>>> import numpy as np
>>> np.set_printoptions(precision=3, suppress=True, linewidth=160, sign=" ")
>>> rng = np.random.default_rng(8374)
>>> mat = np.triu(rng.random((4, 4)) < 0.6, 1).astype(int)
>>> mat = mat + mat.T
>>> mat
array([[ 0,  1,  1,  0],
       [ 1,  0,  1,  1],
       [ 1,  1,  0,  0],
       [ 0,  1,  0,  0]])
>>> vals, vecs = np.linalg.eigh(mat)
>>> vec = np.array([-2, -1, -2, 0])
>>> vec @ mat @ vec
np.int64(16)
>>> np.linalg.eigvalsh(mat[1:, 1:])
array([-1.414,  0.   ,  1.414])
>>> vecs * np.maximum(vals, 0) @ vecs.T
array([[ 0.635,  0.665,  0.635,  0.226],
       [ 0.665,  0.832,  0.665,  0.438],
       [ 0.635,  0.665,  0.635,  0.226],
       [ 0.226,  0.438,  0.226,  0.379]])
>>> proj = np.triu(np.array([[0, 0, -1, 3], [-2, 1, -2, -3], [-1, -1, 3, -2], [0, 0, -3, -1]]), 1) + np.eye(4)
>>> A2 = proj @ mat @ np.linalg.inv(proj)
>>> np.round(np.poly(A2), 3) + 0
array([ 1.,  0., -4., -2.,  1.])
>>> A2
array([[ -1.,   3.,   6.,  24.],
       [ -1.,  -5., -10., -31.],
       [  1.,  -1.,  -1.,  -8.],
       [  0.,   1.,   2.,   7.]])
>>> np.linalg.matrix_rank(A2)
np.int64(4)
>>> Uu, sigma, Vh = np.linalg.svd(mat, full_matrices=False)
>>> print(np.abs(Vh[0]))
[ 0.523  0.612  0.523  0.282]
>>> np.allclose(Uu * sigma @ Vh, mat)
True
>>> np.round(Uu.T @ mat @ Vh.T, 3) + 0
array([[ 2.17 ,  0.   ,  0.   ,  0.   ],
       [ 0.   ,  1.481,  0.   ,  0.   ],
       [ 0.   ,  0.   ,  1.   ,  0.   ],
       [ 0.   ,  0.   ,  0.   ,  0.311]])
>>> np.cumsum(sigma ** 2) / np.sum(sigma ** 2)
array([ 0.589,  0.863,  0.988,  1.   ])
>>> round(np.sqrt((sigma ** 2).sum()), 3), round(np.linalg.norm(mat), 3)
(np.float64(2.828), np.float64(2.828))
>>> z = rng.permutation(4)
>>> A2 = mat[:, z] * rng.choice([-1, 1], 4)
>>> A2
array([[ 0, -1,  0,  1],
       [-1,  0,  1,  1],
       [-1, -1,  0,  0],
       [ 0, -1,  0,  0]])
>>> Uu, _, Vh = np.linalg.svd(mat.T @ A2)
>>> z
array([ 0,  1,  3,  2])
>>> np.round(np.linalg.lstsq(mat, A2)[0], 3) + 0
array([[-1.,  0.,  0.,  0.],
       [ 0., -1.,  0.,  0.],
       [ 0.,  0.,  0.,  1.],
       [ 0.,  0.,  1.,  0.]])
>>> O = A2.astype(float).copy()
>>> for j in range(4):
...     O[:, j] -= O[:, :j] @ (O[:, :j].T @ O[:, j])
...     O[:, j] /= np.linalg.norm(O[:, j])
... 
>>> print(O.round(3) + 0)
[[ 0.    -0.632  0.316  0.707]
 [-0.707  0.316  0.632  0.   ]
 [-0.707 -0.316 -0.632  0.   ]
 [ 0.    -0.632  0.316 -0.707]]
>>> np.round(O.T @ O, 3) + 0
array([[ 1.,  0.,  0.,  0.],
       [ 0.,  1.,  0.,  0.],
       [ 0.,  0.,  1.,  0.],
       [ 0.,  0.,  0.,  1.]])
>>> data = np.loadtxt("block0.csv", delimiter=",")
>>> data
array([[-2.126, -0.545,  2.24 ],
       [-1.106,  0.535,  0.873],
       [ 2.086,  2.464, -3.406],
       [-0.234,  1.372, -0.055],
       [ 1.904,  1.526, -2.987],
       [-0.385, -0.659,  0.653],
       [-1.025, -0.888,  1.784],
       [-0.272,  0.433, -0.277],
       [-2.109, -2.348,  3.14 ],
       [-0.046,  2.286, -0.92 ],
       [ 3.885,  2.832, -4.957],
       [-1.314,  0.483,  0.629],
       [-1.572,  1.796,  0.794],
       [ 1.47 , -0.444, -1.718],
       [-1.066, -2.422,  2.431],
       [-2.972, -3.752,  5.001],
       [ 1.9  ,  3.665, -3.518],
       [ 0.443, -2.21 ,  0.993],
       [-0.281,  1.922, -0.789],
       [-3.679, -2.435,  4.482],
       [ 2.944,  1.959, -4.234],
       [ 1.378, -0.169, -1.577],
       [ 1.232,  4.151, -3.295],
       [-1.644, -0.095,  1.594],
       [ 4.795,  4.147, -6.821]])
>>> def softmax(z):
...     e = np.exp(z - z.max(axis=-1, keepdims=True))
...     return e / e.sum(axis=-1, keepdims=True)
... 
>>> softmax(data[16])
array([ 0.146,  0.853,  0.001])
>>> print(softmax(data[16] + 3))
[ 0.146  0.853  0.001]
>>> softmax(data).sum(axis=1)
array([ 1.,  1.,  1.,  1.,  1.,  1.,  1.,  1.,  1.,  1.,  1.,  1.,  1.,  1.,  1.,  1.,  1.,  1.,  1.,  1.,  1.,  1.,  1.,  1.,  1.])
>>> scores = data @ data.T / np.sqrt(3)
>>> softmax(scores)[16] @ data
array([ 4.794,  4.146, -6.82 ])
>>> softmax(scores).round(6).argmax(axis=1)
array([ 15,  19,  24,  22,  24,  15,  15,  24,  15,  24,  24,  19,  12,  24,  15,  15,  24,  15,  24,  15,  24,  24,  24,  19,  24])
>>> A2 = np.c_[data[:, :1] @ np.array([[-2]]), np.array([-2, 2, 3, -3, -3, 2, -1, 0, 0, 3, 1, -2, -2, 0, 0, -3, -1, -3, -3, 0, 2, 1, -3, -1, 0])]
>>> print(A2)
[[ 4.252 -2.   ]
 [ 2.212  2.   ]
 [-4.172  3.   ]
 [ 0.468 -3.   ]
 [-3.808 -3.   ]
 [ 0.77   2.   ]
 [ 2.05  -1.   ]
 [ 0.544  0.   ]
 [ 4.218  0.   ]
 [ 0.092  3.   ]
 [-7.77   1.   ]
 [ 2.628 -2.   ]
 [ 3.144 -2.   ]
 [-2.94   0.   ]
 [ 2.132  0.   ]
 [ 5.944 -3.   ]
 [-3.8   -1.   ]
 [-0.886 -3.   ]
 [ 0.562 -3.   ]
 [ 7.358  0.   ]
 [-5.888  2.   ]
 [-2.756  1.   ]
 [-2.464 -3.   ]
 [ 3.288 -1.   ]
 [-9.59   0.   ]]
>>> np.linalg.matrix_rank(np.c_[data, A2])
np.int64(4)
>>> np.round(np.linalg.lstsq(data, A2[:, 0])[0], 3) + 0
array([-2.,  0.,  0.])
>>> print(np.linalg.matrix_rank(A2))
2
>>> print(np.linalg.norm(np.linalg.qr(data)[0].T @ A2, axis=0) ** 2 / ((A2 ** 2).sum(axis=0) + 1e-12))
[ 1.     0.098]
